$ python -q
>>> import numpy as np
>>> import numpy.linalg as la
>>> np.set_printoptions(precision=2, suppress=True, linewidth=160)
>>> feats = np.load("sample4.npy")
>>> print(feats)
[[ 1  1 -1 -1  1  1 -1 -1]
 [ 1  1  1  1  1  1  1  1]
 [ 1  1 -1 -1 -1 -1  1  1]]
>>> rng = np.random.default_rng(74631)
>>> B = feats + rng.integers(-2, 3, (3, 1)) @ rng.integers(-2, 3, (1, 8))
>>> print(B)
[[ 2  0 -1 -2  3  0 -3 -2]
 [ 0  2  1  2 -1  2  3  2]
 [ 3 -1 -1 -3  3 -3 -3 -1]]
>>> print(np.round(la.svd(B - feats, compute_uv=False), 2) + 0)
[8.83 0.   0.  ]
>>> print(la.matrix_rank(B - feats, tol=1e-8))
1
>>> print(np.abs(B - feats).sum(axis=1))
[ 9  9 18]
>>> print(B - feats)
[[ 1 -1  0 -1  2 -1 -2 -1]
 [-1  1  0  1 -2  1  2  1]
 [ 2 -2  0 -2  4 -2 -4 -2]]
>>> mat = np.array([[0, -2, 2], [2, 0, -1], [-2, 1, 0]])
>>> B = mat / np.sqrt((mat ** 2).mean(axis=1, keepdims=True))
>>> print(la.matrix_rank(mat - mat.mean(axis=1, keepdims=True)))
2
>>> print(B[2])
[-1.55  0.77  0.  ]
>>> print(mat - mat.mean(axis=1, keepdims=True))
[[ 0.   -2.    2.  ]
 [ 1.67 -0.33 -1.33]
 [-1.67  1.33  0.33]]
>>> rk = la.matrix_rank(mat)
>>> print(rk)
2
>>> N = la.svd(mat)[2][rk:].T
>>> print(np.allclose(mat @ N, 0))
True
>>> print(mat @ N)
[[0.]
 [0.]
 [0.]]
>>> print(N @ N.T)
[[0.11 0.22 0.22]
 [0.22 0.44 0.44]
 [0.22 0.44 0.44]]
>>> print([int(la.matrix_rank(mat[:, :j + 1])) for j in range(3)])
[1, 2, 2]
>>> E = np.load("test7.npy")
>>> print(E)
[[-0.07 -3.2  -1.17]
 [ 0.33 -1.52 -0.78]
 [-0.27 -2.37 -0.63]
 [-0.21 -0.22 -0.65]
 [-0.28  1.39  0.7 ]
 [ 0.    2.11  0.33]
 [-0.33  2.54  1.42]
 [-0.04 -1.08 -0.52]
 [ 0.42  1.65  0.38]
 [-0.01 -0.39 -0.2 ]
 [ 0.14 -4.28 -0.88]
 [ 0.03  2.52  0.95]
 [ 0.18  1.73  0.56]
 [-0.33  1.16  0.41]
 [ 0.42  1.86  0.91]
 [ 0.17 -0.51  0.09]
 [ 0.02 -1.86 -0.47]
 [ 0.4  -2.62 -1.01]
 [-0.28  0.43  0.52]
 [-0.55  2.85  1.49]
 [-0.01 -5.42 -1.53]
 [ 0.04 -1.61 -0.84]]
>>> vec = np.array([2, 3, 2])
>>> target = E @ vec
>>> print(np.round(la.pinv(E) @ E, 2) + 0)
[[1. 0. 0.]
 [0. 1. 0.]
 [0. 0. 1.]]
>>> print(la.solve(E.T @ E, E.T @ target))
[2. 3. 2.]
>>> target = target + 0.1 * rng.normal(size=22)
>>> print(target)
[-12.09  -5.42  -8.74  -2.44   5.07   6.98   9.98  -4.37   6.46  -1.69 -14.29   9.5    6.64   3.71   8.2   -0.97  -6.48  -9.17   1.78  10.45 -19.13  -6.43]
>>> beta, *_ = la.lstsq(E, target)
>>> print([round(float(la.norm(la.solve(E.T @ E + lam * np.eye(3), E.T @ target))), 2) for lam in (0, 1, 10, 100)])
[4.08, 3.6, 3.2, 1.95]
>>> print(np.round(E.T @ (target - E @ beta), 2) + 0)
[0. 0. 0.]
>>> f = np.array([2, 3])
>>> data = 5 * np.eye(2) + np.outer(f, f)
>>> print(data)
[[ 9.  6.]
 [ 6. 14.]]
>>> vec = np.array([1, 1])
>>> target = data @ vec
>>> print(target)
[15. 20.]
>>> print(la.solve(data, target + data[:, 1]))
[1. 2.]
>>> print(la.solve(data.T, data[1]))
[0. 1.]
>>> print(la.solve(data, 3 * target))
[3. 3.]
>>> print(la.solve(data, target))
[1. 1.]
>>> M = np.load("w.npy")
>>> print(M)
[[ 1 -2 -1]
 [-1  1 -2]
 [-2 -1  1]]
>>> print((M @ M)[0])
[ 5 -3  2]
>>> print(np.allclose(M @ M.T, M.T @ M))
True
>>> vec = np.array([4, -9, -1])
>>> target = M @ vec
>>> print(target)
[ 23 -11   0]
>>> print(np.round(la.solve(M, M[:, 1]), 2) + 0)
[0. 1. 0.]
>>> print(la.solve(M, target + M[:, 0]))
[ 5. -9. -1.]
>>> K = np.loadtxt("case15.csv", delimiter=",")
>>> print(K)
[[0. 2. 2. 2.]
 [2. 0. 2. 2.]
 [2. 2. 0. 2.]
 [2. 2. 2. 0.]]
>>> f = np.array([0, 5])
>>> print(np.cross(K[2, :3], K[1, :3]))
[ 4. -4. -4.]
>>> print(np.correlate(K[2], K[1], "full"))
[4. 8. 4. 8. 8. 0. 4.]
>>> print(round(float(la.eigvalsh(K).min()), 2))
-2.0
>>> print([round(float(la.det(K[:i, :i])), 2) + 0 for i in range(1, 5)])
[0.0, -4.0, 16.0, -48.0]
>>> print(np.all(la.eigvalsh(K) > 0))
False
>>> ev, evecs = la.eigh(K)
>>> vec = np.array([2, -1, -2, 2])
>>> print(evecs * np.abs(ev) @ evecs.T)
[[3. 1. 1. 1.]
 [1. 3. 1. 1.]
 [1. 1. 3. 1.]
 [1. 1. 1. 3.]]
>>> print(la.eigvalsh(K[1:, 1:]))
[-2. -2.  4.]
>>> idx = rng.integers(0, 2, 4)
>>> X = np.triu((idx[:, None] == idx) & (rng.random((4, 4)) < 0.8), 1).astype(int)
>>> X += X.T
>>> print(X)
[[0 1 1 1]
 [1 0 1 1]
 [1 1 0 0]
 [1 1 0 0]]
>>> Uu, sigma = la.svd(X)
Traceback (most recent call last):
  File "<python-input-70>", line 1, in <module>
    Uu, sigma = la.svd(X)
    ^^^^^^^^^
ValueError: too many values to unpack (expected 2)
>>> Uu, sigma, vt = la.svd(X, full_matrices=False)
>>> print(sigma)
[2.56 1.56 1.   0.  ]
>>> print(np.round(Uu.T @ X @ vt.T, 2) + 0)
[[2.56 0.   0.   0.  ]
 [0.   1.56 0.   0.  ]
 [0.   0.   1.   0.  ]
 [0.   0.   0.   0.  ]]
>>> print(np.round(vt @ vt.T, 2) + 0)
[[1. 0. 0. 0.]
 [0. 1. 0. 0.]
 [0. 0. 1. 0.]
 [0. 0. 0. 1.]]
>>> print(Uu.shape, sigma.shape, vt.shape)
(4, 4) (4,) (4, 4)
>>> vec = np.array([1, 1, 0, 2])
>>> print(X @ np.ones(4))
[3. 3. 2. 2.]
>>> print(X @ (2 * vec))
[6 6 4 4]
>>> print(X @ np.eye(4)[0])
[0. 1. 1. 1.]
>>> print(round(float(la.det(2 * X)), 2), round(float(la.det(X)), 2))
0.0 0.0
>>> print(round(float(la.det(X[::-1])), 2))
0.0
>>> print(np.einsum("ii->", X))
0
>>> print(np.einsum("ij,ji->", X, X))
10
>>> print(np.round(la.eigvals(X), 2) + 0)
[ 2.56 -1.   -1.56  0.  ]
>>> W0 = np.array([[-6.0, 0.0, 0.7], [4.5, -1.7, -0.7], [-1.0, 0.8, 0.5]])
>>> print(W0)
[[-6.   0.   0.7]
 [ 4.5 -1.7 -0.7]
 [-1.   0.8  0.5]]
>>> print(round(float(la.norm(W0) ** 2 / la.norm(W0, 2) ** 2), 2))
1.04
>>> print(np.round(la.norm(W0, 2), 2))
7.72
>>> print(np.round(la.norm(W0, 1), 2), round(float(la.norm(W0, np.inf)), 2))
11.5 6.9
